% python3 -q
>>> import numpy as np
>>> import numpy.linalg as la
>>> np.set_printoptions(precision=2, suppress=True, linewidth=160)
>>> data = np.load("m.npy")
>>> data
array([[ 5.,  4.,  2.,  3.,  9.,  7.,  2.,  9.],
       [ 0.,  4.,  3.,  0.,  4.,  0., -2.,  5.],
       [ 2.,  7.,  8.,  8.,  8.,  0.,  4.,  8.],
       [ 6.,  3.,  2.,  8.,  9.,  4.,  9., -7.],
       [ 7.,  9.,  8.,  5.,  0.,  7., -9.,  2.],
       [ 7.,  6.,  1.,  0.,  8.,  0., -8.,  8.],
       [ 0.,  0.,  0.,  0.,  0.,  0., -9., -2.],
       [ 0.,  0.,  0.,  0.,  0.,  0., -8.,  3.]])
>>> rng = np.random.default_rng(75)
>>> lab = rng.permutation(8)
>>> A2 = data[:, lab] * rng.choice([-1, 1], 8)
>>> A2
array([[ 2.,  3.,  4., -2.,  9.,  5.,  9.,  7.],
       [ 3.,  0.,  4.,  2.,  5.,  0.,  4.,  0.],
       [ 8.,  8.,  7., -4.,  8.,  2.,  8.,  0.],
       [ 2.,  8.,  3., -9., -7.,  6.,  9.,  4.],
       [ 8.,  5.,  9.,  9.,  2.,  7.,  0.,  7.],
       [ 1.,  0.,  6.,  8.,  8.,  7.,  8.,  0.],
       [ 0.,  0.,  0.,  9., -2.,  0.,  0.,  0.],
       [ 0.,  0.,  0.,  8.,  3.,  0.,  0.,  0.]])
>>> left, _, Vt = la.svd(data.T @ A2)
>>> np.round(la.lstsq(data, A2)[0], 2) + 0
array([[ 0.,  0.,  0.,  0.,  0.,  1.,  0.,  0.],
       [ 0.,  0.,  1.,  0.,  0.,  0.,  0.,  0.],
       [ 1.,  0.,  0.,  0.,  0.,  0.,  0.,  0.],
       [ 0.,  1.,  0.,  0.,  0.,  0.,  0.,  0.],
       [ 0.,  0.,  0.,  0.,  0.,  0.,  1.,  0.],
       [ 0.,  0.,  0.,  0.,  0.,  0.,  0.,  1.],
       [ 0.,  0.,  0., -1.,  0.,  0.,  0.,  0.],
       [ 0.,  0.,  0.,  0.,  1.,  0.,  0.,  0.]])
>>> lab
array([2, 3, 1, 6, 7, 0, 4, 5])
>>> W = np.array([[3, 0, -1, -2, 0],
...     [-1, -3, -1, 1, -1],
...     [-2, -3, 1, 0, 1],
...     [3, -1, -1, 3, 0],
...     [0, 0, 2, 2, 2],
...     [-3, 0, 2, -1, -3],
...     [-2, 1, 1, -1, 1],
...     [-1, -3, 3, 2, -3]])
>>> c = np.array([1, 5, 3, 3, 1])
>>> hid = np.maximum(data @ W + c, 0)
>>> (hid > 0).astype(int)
array([[0, 0, 1, 1, 0],
       [0, 0, 1, 1, 0],
       [0, 0, 1, 1, 0],
       [1, 1, 1, 1, 1],
       [1, 0, 1, 1, 0],
       [1, 0, 1, 1, 0],
       [1, 1, 0, 1, 0],
       [1, 0, 1, 1, 0]])
>>> la.matrix_rank(hid)
np.int64(5)
>>> hid
array([[ 0.,  0., 54., 33.,  0.],
       [ 0.,  0., 23., 27.,  0.],
       [ 0.,  0., 38., 58.,  0.],
       [13., 12.,  2.,  9., 36.],
       [ 7.,  0.,  1., 19.,  0.],
       [22.,  0., 23., 35.,  0.],
       [21.,  2.,  0.,  8.,  0.],
       [14.,  0.,  4., 17.,  0.]])
>>> (hid > 0).mean(axis=0)
array([0.62, 0.25, 0.88, 1.  , 0.12])
>>> cent = np.array([[-3, 0], [3, 0], [-2, -3], [0, -1], [-3, -2]])
>>> print((hid @ cent).round(6).argmax(axis=1))
[0 0 0 1 1 1 1 1]
>>> print(hid @ cent)
[[-108. -195.]
 [ -46.  -96.]
 [ -76. -172.]
 [-115.  -87.]
 [ -23.  -22.]
 [-112. -104.]
 [ -57.   -8.]
 [ -50.  -29.]]
